% python3 -q
>>> import numpy as np
>>> np.set_printoptions(suppress=True, linewidth=120)
>>> rd = lambda a: np.round(a, 2) + 0
>>> arr = np.loadtxt("layer9.csv", delimiter=",")
>>> arr
array([[-35., -46.,  33., -21.],
       [  4.,   3.,  -2.,   2.],
       [ 14.,  18., -12.,   7.],
       [ 76., 104., -74.,  45.]])
>>> rd(np.linalg.eigvals(arr).sum().real)
np.float64(1.0)
>>> np.kron(np.eye(2, dtype=int), arr)
array([[-35., -46.,  33., -21.,  -0.,  -0.,   0.,  -0.],
       [  4.,   3.,  -2.,   2.,   0.,   0.,  -0.,   0.],
       [ 14.,  18., -12.,   7.,   0.,   0.,  -0.,   0.],
       [ 76., 104., -74.,  45.,   0.,   0.,  -0.,   0.],
       [ -0.,  -0.,   0.,  -0., -35., -46.,  33., -21.],
       [  0.,   0.,  -0.,   0.,   4.,   3.,  -2.,   2.],
       [  0.,   0.,  -0.,   0.,  14.,  18., -12.,   7.],
       [  0.,   0.,  -0.,   0.,  76., 104., -74.,  45.]])
>>> rd(np.poly(arr))
array([  1.,  -1., -37., -35.,   0.])
>>> rd(np.linalg.det(arr.T))
np.float64(0.0)
>>> U, sv, Vt = np.linalg.svd(arr)
>>> np.argmax(sv[:-1] / (sv[1:] + 1e-6)) + 1
np.int64(3)
>>> rd(sv)
array([172.35,   2.12,   1.29,   0.  ])
>>> M2 = U[:, :3] @ np.diag(sv[:3]) @ Vt[:3]
>>> rd(np.linalg.norm(arr - M2) / np.linalg.norm(arr))
np.float64(0.0)
>>> rd(np.linalg.norm(arr - M2, 2)), rd(sv[3])
(np.float64(0.0), np.float64(0.0))
>>> rd(M2)
array([[-35., -46.,  33., -21.],
       [  4.,   3.,  -2.,   2.],
       [ 14.,  18., -12.,   7.],
       [ 76., 104., -74.,  45.]])
